% ipython --no-banner

In [1]: import numpy as np

In [2]: from numpy import linalg as LA

In [3]: np.set_printoptions(suppress=True, linewidth=120)

In [4]: M = np.load("m.npy")

In [5]: M
Out[5]: 
array([[0, 1, 0, 0, 0, 0, 0],
       [1, 0, 0, 0, 0, 0, 0],
       [0, 0, 0, 0, 0, 3, 0],
       [0, 0, 0, 0, 0, 0, 2],
       [0, 0, 0, 3, 0, 0, 0],
       [0, 0, 0, 0, 3, 0, 0],
       [0, 0, 2, 0, 0, 0, 0]])

In [6]: u = np.array([5, 3, 0, 2, 2, 2, 3])

In [7]: M2 = M + np.outer(u, np.eye(7)[3])

In [8]: LA.matrix_rank(M2 - M)
Out[8]: np.int64(1)

In [9]: M2
Out[9]: 
array([[0., 1., 0., 5., 0., 0., 0.],
       [1., 0., 0., 3., 0., 0., 0.],
       [0., 0., 0., 0., 0., 3., 0.],
       [0., 0., 0., 2., 0., 0., 2.],
       [0., 0., 0., 5., 0., 0., 0.],
       [0., 0., 0., 2., 3., 0., 0.],
       [0., 0., 2., 3., 0., 0., 0.]])

In [10]: W = np.array([[6, 2, 7, 0, 9],
    ...:     [9, 3, 7, 5, 9],
    ...:     [1, 5, 6, 8, 4],
    ...:     [5, 1, 6, 8, 9],
    ...:     [5, 4, 1, 3, 3],
    ...:     [6, 1, 7, 1, 6],
    ...:     [6, 2, 5, 3, 8]])

In [11]: beta = np.array([-5, -2, 4, 5, 4])

In [12]: H = np.maximum(M2 @ W + beta, 0)

In [13]: (H > 0).astype(int)
Out[13]: 
array([[1, 1, 1, 1, 1],
       [1, 1, 1, 1, 1],
       [1, 1, 1, 1, 1],
       [1, 1, 1, 1, 1],
       [1, 1, 1, 1, 1],
       [1, 1, 1, 1, 1],
       [1, 1, 1, 1, 1]])

In [14]: H
Out[14]: 
array([[29.,  6., 41., 50., 58.],
       [16.,  3., 29., 29., 40.],
       [13.,  1., 25.,  8., 22.],
       [17.,  4., 26., 27., 38.],
       [20.,  3., 34., 45., 49.],
       [20., 12., 19., 30., 31.],
       [12., 11., 34., 45., 39.]])

In [15]: LA.matrix_rank(H)
Out[15]: np.int64(5)

In [16]: (H > 0).mean(axis=0)
Out[16]: array([1., 1., 1., 1., 1.])

In [17]: C = np.array([[1, 3], [2, 2], [3, 3], [2, 0], [0, 0]])

In [18]: W @ C
Out[18]: 
array([[31, 43],
       [46, 54],
       [45, 31],
       [41, 35],
       [22, 26],
       [31, 41],
       [31, 37]])

In [19]: x = np.array([-2, 0, 2, 1, 0, 0, 1])

In [20]: y = M @ x

In [21]: beta, lr = np.zeros(7), 1 / LA.norm(M, 2) ** 2

In [22]: for i in range(25):
    ...:     beta -= lr * M.T @ (M @ beta - y)
    ...:     if i % 5 == 0: print(i, round(LA.norm(M @ beta - y), 2))
    ...: 
0 3.06
5 1.0
10 0.55
15 0.3
20 0.17

In [23]: beta.round(2)
Out[23]: array([-1.89,  0.  ,  2.  ,  1.  ,  0.  ,  0.  ,  1.  ])

In [24]: data = np.loadtxt("case4.csv", delimiter=",")

In [25]: data
Out[25]: 
array([[ 3.,  3.,  0.,  1.],
       [ 0., 15.,  2.,  5.],
       [ 5.,  0.,  2.,  0.],
       [ 4.,  6.,  3.,  2.],
       [ 4.,  9.,  2.,  3.],
       [ 3.,  0.,  3.,  0.],
       [ 2.,  9.,  2.,  3.],
       [ 2., 12.,  4.,  4.],
       [ 5., 12.,  5.,  4.]])

In [26]: U, s, Vh = LA.svd(data)

In [27]: evecs = Vh[:(s > 1e-8).sum()]

In [28]: rng = np.random.default_rng(48)

In [29]: x = data[5] + -2 * data[7] + rng.integers(2) * np.eye(4)[3]

In [30]: x
Out[30]: array([ -1., -24.,  -5.,  -8.])

In [31]: np.round(evecs.T @ evecs, 2) + 0
Out[31]: 
array([[1. , 0. , 0. , 0. ],
       [0. , 0.9, 0. , 0.3],
       [0. , 0. , 1. , 0. ],
       [0. , 0.3, 0. , 0.1]])

In [32]: LA.matrix_rank(np.vstack([data, x]))
Out[32]: np.int64(3)

In [33]: round(LA.norm(x - evecs.T @ evecs @ x), 2)
Out[33]: np.float64(0.0)
